$ python3 -q
>>> import numpy as np
>>> np.set_printoptions(precision=4, suppress=True, linewidth=120, floatmode="fixed")
>>> X = np.load("w.npy")
>>> X
array([[  1,  -1,   1,  -1],
       [  1,   0,   0,   0],
       [  1,   1,   1,   1],
       [  1,   2,   4,   8],
       [  1,   3,   9,  27],
       [  1,   4,  16,  64],
       [  1,   5,  25, 125],
       [  1,   6,  36, 216],
       [  1,   7,  49, 343],
       [  1,   8,  64, 512]])
>>> P = X @ np.linalg.solve(X.T @ X, X.T)
>>> round(np.trace(P), 4)
np.float64(4.0)
>>> P @ X[:, 0]
array([1.0000, 1.0000, 1.0000, 1.0000, 1.0000, 1.0000, 1.0000, 1.0000, 1.0000, 1.0000])
>>> np.round(np.linalg.eigvalsh(P), 4) + 0
array([0.0000, 0.0000, 0.0000, 0.0000, 0.0000, 0.0000, 1.0000, 1.0000, 1.0000, 1.0000])
>>> print(np.allclose(P @ P, P))
True
>>> print(np.diag(P))
[0.8238 0.3016 0.3261 0.3075 0.2410 0.2410 0.3075 0.3261 0.3016 0.8238]
>>> def softmax(z):
...     e = np.exp(z - z.max(axis=-1, keepdims=True))
...     return e / e.sum(axis=-1, keepdims=True)
... 
>>> softmax(X[2] + 2)
array([0.2500, 0.2500, 0.2500, 0.2500])
>>> S = X @ X.T / np.sqrt(4)
>>> softmax(S)[2] @ X
array([  1.0000,   8.0000,  64.0000, 512.0000])
>>> Q, R = np.linalg.qr(X)
>>> round(float(np.trace(Q @ Q.T)), 4)
4.0
>>> th = np.radians(30)
>>> R = np.eye(4)
>>> R[1, 1] = R[3, 3] = np.cos(th)
>>> R[1, 3], R[3, 1] = -np.sin(th), np.sin(th)
>>> R
array([[ 1.0000,  0.0000,  0.0000,  0.0000],
       [ 0.0000,  0.8660,  0.0000, -0.5000],
       [ 0.0000,  0.0000,  1.0000,  0.0000],
       [ 0.0000,  0.5000,  0.0000,  0.8660]])
>>> B = X @ R.T
>>> np.allclose(X @ X.T, B @ B.T)
True
>>> print(np.abs(B - X).max(axis=0))
[  0.0000 257.0718   0.0000  64.5950]
>>> R @ R
array([[ 1.0000,  0.0000,  0.0000,  0.0000],
       [ 0.0000,  0.5000,  0.0000, -0.8660],
       [ 0.0000,  0.0000,  1.0000,  0.0000],
       [ 0.0000,  0.8660,  0.0000,  0.5000]])
>>> np.flatnonzero(np.linalg.matrix_power((R != 0) + (R.T != 0) + np.eye(4), 4)[1])
array([1, 3])
>>> print(round(np.linalg.det(R), 4))
1.0
>>> (R != 0).astype(int)
array([[1, 0, 0, 0],
       [0, 1, 0, 1],
       [0, 0, 1, 0],
       [0, 1, 0, 1]])
>>> J = np.loadtxt("x.csv", delimiter=",")
>>> J
array([[ 0.0000,  0.0000, -3.0000, -1.0000,  0.0000,  1.0000, -3.0000,  0.0000,  3.0000],
       [ 0.0000,  0.0000,  2.0000, -1.0000,  1.0000,  3.0000,  4.0000,  1.0000, -1.0000],
       [ 3.0000, -2.0000,  0.0000,  1.0000,  0.0000,  0.0000,  3.0000,  0.0000,  1.0000],
       [ 1.0000,  1.0000, -1.0000,  0.0000,  3.0000,  3.0000, -5.0000,  1.0000, -2.0000],
       [ 0.0000, -1.0000,  0.0000, -3.0000,  0.0000,  2.0000,  0.0000,  1.0000,  0.0000],
       [-1.0000, -3.0000,  0.0000, -3.0000, -2.0000,  0.0000, -1.0000,  4.0000, -2.0000],
       [ 3.0000, -4.0000, -3.0000,  5.0000,  0.0000,  1.0000,  0.0000,  2.0000,  1.0000],
       [ 0.0000, -1.0000,  0.0000, -1.0000, -1.0000, -4.0000, -2.0000,  0.0000,  4.0000],
       [-3.0000,  1.0000, -1.0000,  2.0000,  0.0000,  2.0000, -1.0000, -4.0000,  0.0000]])
>>> rng = np.random.default_rng(11679)
>>> z = rng.permutation(9)
>>> print(z)
[4 3 1 8 7 0 2 6 5]
>>> B = J[z][:, z]
>>> print(np.allclose(B, J))
False
>>> np.round(np.sort(np.abs(np.linalg.eigvals(B))), 4) + 0
array([0.0000, 1.5668, 1.5668, 4.3738, 4.3738, 8.1609, 8.1609, 8.9339, 8.9339])
>>> B
array([[ 0.0000, -3.0000, -1.0000,  0.0000,  1.0000,  0.0000,  0.0000,  0.0000,  2.0000],
       [ 3.0000,  0.0000,  1.0000, -2.0000,  1.0000,  1.0000, -1.0000, -5.0000,  3.0000],
       [ 1.0000, -1.0000,  0.0000, -1.0000,  1.0000,  0.0000,  2.0000,  4.0000,  3.0000],
       [ 0.0000,  2.0000,  1.0000,  0.0000, -4.0000, -3.0000, -1.0000, -1.0000,  2.0000],
       [-1.0000, -1.0000, -1.0000,  4.0000,  0.0000,  0.0000,  0.0000, -2.0000, -4.0000],
       [ 0.0000, -1.0000,  0.0000,  3.0000,  0.0000,  0.0000, -3.0000, -3.0000,  1.0000],
       [ 0.0000,  1.0000, -2.0000,  1.0000,  0.0000,  3.0000,  0.0000,  3.0000,  0.0000],
       [ 0.0000,  5.0000, -4.0000,  1.0000,  2.0000,  3.0000, -3.0000,  0.0000,  1.0000],
       [-2.0000, -3.0000, -3.0000, -2.0000,  4.0000, -1.0000,  0.0000, -1.0000,  0.0000]])
